$ ipython --no-banner

In [1]: import numpy as np

In [2]: np.set_printoptions(suppress=True, linewidth=100)

In [3]: W0 = np.array([[-2, -1, 0, 1],
   ...:     [2, 3, 4, 5],
   ...:     [6, 7, 8, 9],
   ...:     [10, 11, 12, 13],
   ...:     [14, 15, 16, 17],
   ...:     [18, 19, 20, 21],
   ...:     [22, 23, 24, 25],
   ...:     [26, 27, 28, 29],
   ...:     [30, 31, 32, 33],
   ...:     [34, 35, 36, 37]])

In [4]: left, sv, Vh = np.linalg.svd(W0)

In [5]: V = Vh[:(sv > 1e-8).sum()]

In [6]: rng = np.random.default_rng(568174)

In [7]: vec = W0[7] + 4 * W0[9] + rng.integers(2) * np.eye(4)[2]

In [8]: vec
Out[8]: array([162., 167., 173., 177.])

In [9]: np.linalg.matrix_rank(np.vstack([W0, vec]))
Out[9]: np.int64(3)

In [10]: np.round(V.T @ V, 4)
Out[10]: 
array([[ 0.7,  0.4,  0.1, -0.2],
       [ 0.4,  0.3,  0.2,  0.1],
       [ 0.1,  0.2,  0.3,  0.4],
       [-0.2,  0.1,  0.4,  0.7]])

In [11]: round(float(np.linalg.norm(vec - V.T @ V @ vec)), 4)
Out[11]: 0.8367

In [12]: E = np.load("a.npy")

In [13]: E
Out[13]: 
array([[1.    , 0.5   , 0.25  , 0.125 , 0.0625],
       [0.5   , 1.    , 0.5   , 0.25  , 0.125 ],
       [0.25  , 0.5   , 1.    , 0.5   , 0.25  ],
       [0.125 , 0.25  , 0.5   , 1.    , 0.5   ],
       [0.0625, 0.125 , 0.25  , 0.5   , 1.    ]])

In [14]: vec = np.ones(5)

In [15]: for _ in range(4):
    ...:     vec = E @ vec
    ...:     vec /= np.linalg.norm(vec)
    ...:     print(round(vec @ E @ vec, 4))
    ...: 
2.2585
2.2616
2.2619
2.2619

In [16]: round(np.linalg.eigvalsh(E)[-1], 4)
Out[16]: np.float64(2.2619)

In [17]: w, V = np.linalg.eig(E)

In [18]: np.round(E @ V[:, 0] - w[0] * V[:, 0], 4) + 0
Out[18]: array([0., 0., 0., 0., 0.])

In [19]: np.round(np.prod(w), 4)
Out[19]: np.float64(0.3164)

In [20]: w.round(4)
Out[20]: array([2.2619, 1.2303, 0.6903, 0.4572, 0.3602])

In [21]: d = np.linalg.norm(W0[:, None] - W0[None], axis=-1)

In [22]: d[9]
Out[22]: array([72., 64., 56., 48., 40., 32., 24., 16.,  8.,  0.])

In [23]: (d + 1e9 * np.eye(10)).round(6).argmin(axis=1)
Out[23]: array([1, 0, 1, 2, 3, 4, 5, 6, 7, 8])

In [24]: np.linalg.matrix_rank(d ** 2)
Out[24]: np.int64(3)

In [25]: np.round(np.linalg.norm(W0, axis=1), 4)
Out[25]: array([ 2.4495,  7.3485, 15.1658, 23.1084, 31.0805, 39.064 , 47.0532, 55.0454, 63.0397, 71.0352])

In [26]: d.shape
Out[26]: (10, 10)

In [27]: d[:5, :5]
Out[27]: 
array([[ 0.,  8., 16., 24., 32.],
       [ 8.,  0.,  8., 16., 24.],
       [16.,  8.,  0.,  8., 16.],
       [24., 16.,  8.,  0.,  8.],
       [32., 24., 16.,  8.,  0.]])

In [28]: hat = np.triu(np.array([[1, -2, 3, 1, 2],
    ...:     [3, 2, 1, 2, -3],
    ...:     [-3, 0, 3, -3, 1],
    ...:     [3, 1, -3, -2, 2],
    ...:     [3, 0, 3, 1, 0]]), 1) + np.eye(5)

In [29]: A2 = hat @ E @ np.linalg.inv(hat)

In [30]: hat @ E - E @ hat
Out[30]: 
array([[ 0.    ,  2.    , -0.5   ,  1.75  ,  2.    ],
       [ 0.3125,  1.625 , -1.25  ,  0.    , -0.75  ],
       [-0.3125, -0.125 , -2.5   , -0.75  , -1.5   ],
       [ 0.125 ,  0.5   , -0.125 ,  1.875 ,  0.    ],
       [ 0.    ,  0.125 , -0.3125,  0.4375, -1.    ]])

In [31]: np.round(np.poly(A2), 4)
Out[31]: array([ 1.    , -5.    ,  8.7773, -6.8555,  2.4258, -0.3164])
